$ python -q
>>> import numpy as np
>>> import numpy.linalg as la
>>> np.set_printoptions(precision=2, suppress=True, linewidth=140, legacy="1.25")
>>> u = np.array([1, 0, 2, -3])
>>> M = 2 * np.eye(4) + np.outer(u, u)
>>> print(M)
[[ 3.  0.  2. -3.]
 [ 0.  2.  0.  0.]
 [ 2.  0.  6. -6.]
 [-3.  0. -6. 11.]]
>>> # equal to its transpose
>>> rng = np.random.default_rng(9368)
>>> idx = rng.permutation(4)
>>> print(idx)
[0 2 3 1]
>>> out = M[idx][:, idx]
>>> print(np.diag(out))
[ 3.  6. 11.  2.]
>>> print(np.trace(out))
22.0
>>> out = la.inv(M)
>>> print(la.inv(out))
[[ 3.  0.  2. -3.]
 [ 0.  2.  0.  0.]
 [ 2.  0.  6. -6.]
 [-3.  0. -6. 11.]]
>>> print(np.allclose(out, M.T))
False
>>> print(round(float(la.slogdet(M)[0]), 2))
1.0
>>> print(round(float(la.det(M) * la.det(out)), 2))
1.0
>>> u = np.array([0, 1, 1, 3])
>>> out = M + np.outer(u, np.eye(4)[2])
>>> print(out)
[[ 3.  0.  2. -3.]
 [ 0.  2.  1.  0.]
 [ 2.  0.  7. -6.]
 [-3.  0. -3. 11.]]
>>> print(np.allclose(M @ M.T, M.T @ M))
True
>>> print(np.sort(np.abs(la.eigvals(M))))
[ 2.  2.  2. 16.]
>>> print(np.round(la.det(M), 2))
128.0
>>> print(la.matrix_power(M, 3))
[[  300.     0.   584.  -876.]
 [    0.     8.     0.     0.]
 [  584.     0.  1176. -1752.]
 [ -876.     0. -1752.  2636.]]
>>> print((M - M.T) / 2)
[[0. 0. 0. 0.]
 [0. 0. 0. 0.]
 [0. 0. 0. 0.]
 [0. 0. 0. 0.]]
>>> print(np.round(np.abs(la.eigvals(M)).max(), 2))
16.0
>>> print(np.allclose(M, M.T))
True
>>> x0 = np.ones(4)
>>> for _ in range(7):
...     x0 = M @ x0
...     x0 /= la.norm(x0)
...     print(round(x0 @ M @ x0, 2))
... 
2.0
2.0
2.0
2.0
2.0
2.0
2.0
>>> print(x0)
[0.5 0.5 0.5 0.5]
>>> print(round(la.eigvalsh(M)[-1], 2))
16.0
>>> K = np.array([[-0.1, -1.4, -0.9, -0.9, 0.2],
...     [0.1, 0.2, -0.5, -0.7, 0.9],
...     [-0.4, -0.6, -1.1, 0.1, 0.7],
...     [-0.1, 1.3, -1.1, 0.7, 1.1],
...     [-0.9, -0.2, -1.0, -0.2, 0.4]])
>>> K[:, 0] *= 10
>>> print(K)
[[-1.  -1.4 -0.9 -0.9  0.2]
 [ 1.   0.2 -0.5 -0.7  0.9]
 [-4.  -0.6 -1.1  0.1  0.7]
 [-1.   1.3 -1.1  0.7  1.1]
 [-9.  -0.2 -1.  -0.2  0.4]]
>>> # column 0 dominates
>>> x0 = np.array([6, 5, 4, 3, 8])
>>> y = K @ x0
>>> print(y)
[-17.7  10.1 -25.5   7.  -56.4]
>>> print(la.solve(K, y + K[:, 1]))
[6. 6. 4. 3. 8.]
>>> print(la.solve(K, 5 * y))
[30. 25. 20. 15. 40.]
>>> print(np.round(la.solve(K, K[:, 2]), 2) + 0)
[0. 0. 1. 0. 0.]
>>> print(la.solve(K, y))
[6. 5. 4. 3. 8.]
>>> u = np.array([-7, -7, 0])
>>> print(np.cross(K[4, :3], K[2, :3]))
[-0.38 -5.9   4.6 ]
>>> print(np.polyval(u, K[4]))
[-504.      1.12    0.      1.12   -3.92]
>>> print(round(la.norm(K, 1), 2), round(la.norm(K, np.inf), 2))
16.0 10.8
>>> print(round(la.norm(K) ** 2 / la.norm(K, 2) ** 2, 2))
1.1
>>> print(la.norm(K, axis=1))
[2.15 1.61 4.25 2.37 9.07]
>>> print(np.allclose(K @ K.T, K.T @ K))
False
>>> print((K - K.T) / 2)
[[ 0.   -1.2   1.55  0.05  4.6 ]
 [ 1.2   0.    0.05 -1.    0.55]
 [-1.55 -0.05  0.    0.6   0.85]
 [-0.05  1.   -0.6   0.    0.65]
 [-4.6  -0.55 -0.85 -0.65  0.  ]]
>>> print((K + K.T) / 2)
[[-1.   -0.2  -2.45 -0.95 -4.4 ]
 [-0.2   0.2  -0.55  0.3   0.35]
 [-2.45 -0.55 -1.1  -0.5  -0.15]
 [-0.95  0.3  -0.5   0.7   0.45]
 [-4.4   0.35 -0.15  0.45  0.4 ]]
>>> K.inv()
Traceback (most recent call last):
  File "<python-input-52>", line 1, in <module>
    K.inv()
    ^^^^^
AttributeError: 'numpy.ndarray' object has no attribute 'inv'
>>> print(np.allclose(K, K.T))
False
>>> print(np.round(la.det(K), 2))
9.16
>>> m1 = np.load("layer3.npy")
>>> print(m1)
[[-1 -1 -1 -1 -1]
 [-1 -2 -2 -2 -2]
 [-1 -2 -3 -3 -3]
 [-1 -2 -3 -4 -4]
 [-1 -2 -3 -4 -5]]
>>> out = m1 / np.sqrt((m1 ** 2).mean(axis=1, keepdims=True))
>>> print(m1 - m1.mean(axis=1, keepdims=True))
[[ 0.   0.   0.   0.   0. ]
 [ 0.8 -0.2 -0.2 -0.2 -0.2]
 [ 1.4  0.4 -0.6 -0.6 -0.6]
 [ 1.8  0.8 -0.2 -1.2 -1.2]
 [ 2.   1.   0.  -1.  -2. ]]
>>> print(la.matrix_rank(out) == la.matrix_rank(m1))
True
